% ipython --no-banner

In [1]: import numpy as np

In [2]: np.set_printoptions(precision=2, suppress=True, linewidth=160)

In [3]: tidy = lambda a: np.round(a, 2) + 0

In [4]: mat = np.load("dump.npy")

In [5]: mat
Out[5]: 
array([[ 6,  0,  0,  8,  7,  6],
       [ 1,  9,  9,  4,  6,  0],
       [ 5,  2,  2,  7,  0,  3],
       [ 3,  8,  8,  3,  5,  0],
       [ 6,  6,  4,  1,  4,  9],
       [ 8, 18, 18, 16, 19,  6]])

In [6]: gram = mat.T @ mat

In [7]: (mat @ mat.T).shape
Out[7]: (6, 6)

In [8]: np.allclose(gram, gram.T)
Out[8]: True

In [9]: gram
Out[9]: 
array([[171, 223, 211, 230, 239, 153],
       [223, 509, 497, 368, 460, 168],
       [211, 497, 489, 366, 452, 150],
       [230, 368, 366, 395, 403, 174],
       [239, 460, 452, 403, 487, 192],
       [153, 168, 150, 174, 192, 162]])

In [10]: Uu, sig, VT = np.linalg.svd(mat)

In [11]: np.argmax(sig[:-1] / (sig[1:] + 1e-6)) + 1
Out[11]: np.int64(5)

In [12]: out = Uu[:, :5] @ np.diag(sig[:5]) @ VT[:5]

In [13]: tidy(out)
Out[13]: 
array([[ 6.,  0.,  0.,  8.,  7.,  6.],
       [ 1.,  9.,  9.,  4.,  6.,  0.],
       [ 5.,  2.,  2.,  7.,  0.,  3.],
       [ 3.,  8.,  8.,  3.,  5.,  0.],
       [ 6.,  6.,  4.,  1.,  4.,  9.],
       [ 8., 18., 18., 16., 19.,  6.]])

In [14]: np.linalg.matrix_rank(mat, rtol=0.05)
Out[14]: np.int64(4)

In [15]: X = np.load("mat.npy")

In [16]: X
Out[16]: 
array([[ 1, -1,  1, -1, -1,  1, -1,  1],
       [ 1,  1,  1,  1, -1, -1, -1, -1],
       [ 1,  1,  1,  1,  1,  1,  1,  1],
       [ 1, -1, -1,  1,  1, -1, -1,  1]])

In [17]: out = X / np.sqrt((X ** 2).mean(axis=1, keepdims=True))

In [18]: np.linalg.matrix_rank(X - X.mean(axis=1, keepdims=True))
Out[18]: np.int64(3)

In [19]: np.linalg.matrix_rank(out) == np.linalg.matrix_rank(X)
Out[19]: np.True_

In [20]: np.linalg.norm(X, axis=1).argmax()
Out[20]: np.int64(0)

In [21]: tidy(np.linalg.norm(X, 1)), tidy(np.linalg.norm(X, np.inf))
Out[21]: (np.float64(4.0), np.float64(8.0))

In [22]: tidy(np.linalg.norm(X) ** 2 / np.linalg.norm(X, 2) ** 2)
Out[22]: np.float64(4.0)

In [23]: M = np.loadtxt("w.csv", delimiter=",")

In [24]: M
Out[24]: 
array([[-1.03,  4.01, -8.01],
       [-0.99,  4.01, -7.99],
       [-1.02,  4.03, -7.99],
       [-1.01,  3.97, -7.99],
       [-0.98,  4.02, -8.02],
       [-1.01,  4.03, -8.01],
       [-1.01,  3.99, -8.01],
       [-9.02,  3.98, -1.96],
       [-9.  ,  3.99, -2.  ],
       [-8.99,  4.01, -2.02],
       [-8.99,  3.96, -1.99],
       [-9.  ,  4.03, -2.  ],
       [-9.  ,  4.02, -2.  ],
       [-9.01,  3.97, -1.99],
       [-7.99,  8.01, -5.01],
       [-8.  ,  8.04, -4.99],
       [-8.  ,  7.98, -5.  ],
       [-7.96,  8.  , -4.97],
       [-7.97,  8.01, -4.99],
       [-7.99,  8.  , -4.99],
       [-8.01,  8.03, -5.03]])

In [25]: vec = np.array([-2, -1, 1])

In [26]: target = M @ vec

In [27]: tidy(np.linalg.pinv(M) @ M)
Out[27]: 
array([[1., 0., 0.],
       [0., 1., 0.],
       [0., 0., 1.]])

In [28]: tidy(np.linalg.solve(M.T @ M, M.T @ target))
Out[28]: array([-2., -1.,  1.])

In [29]: rng = np.random.default_rng(291)

In [30]: target = target + 0.3 * rng.normal(size=21)

In [31]: tidy(target)
Out[31]: 
array([-10.15, -10.6 ,  -9.38, -10.31, -10.19,  -9.76,  -9.52,  12.33,  11.81,  12.25,  11.68,  11.96,  11.99,  12.54,   3.01,   2.82,   2.72,   2.74,   3.5 ,
         3.01,   3.31])

In [32]: c, *_ = np.linalg.lstsq(M, target)

In [33]: tidy(M.T @ (target - M @ c))
Out[33]: array([0., 0., 0.])

In [34]: P = M @ np.linalg.solve(M.T @ M, M.T)

In [35]: tidy(np.diag(P))
Out[35]: array([0.14, 0.14, 0.14, 0.14, 0.14, 0.14, 0.14, 0.14, 0.14, 0.14, 0.14, 0.14, 0.14, 0.15, 0.14, 0.15, 0.14, 0.14, 0.14, 0.14, 0.14])

In [36]: tidy(np.trace(P))
Out[36]: np.float64(3.0)

In [37]: tidy(np.linalg.eigvalsh(P))
Out[37]: array([0., 0., 0., 0., 0., 0., 0., 0., 0., 0., 0., 0., 0., 0., 0., 0., 0., 0., 1., 1., 1.])
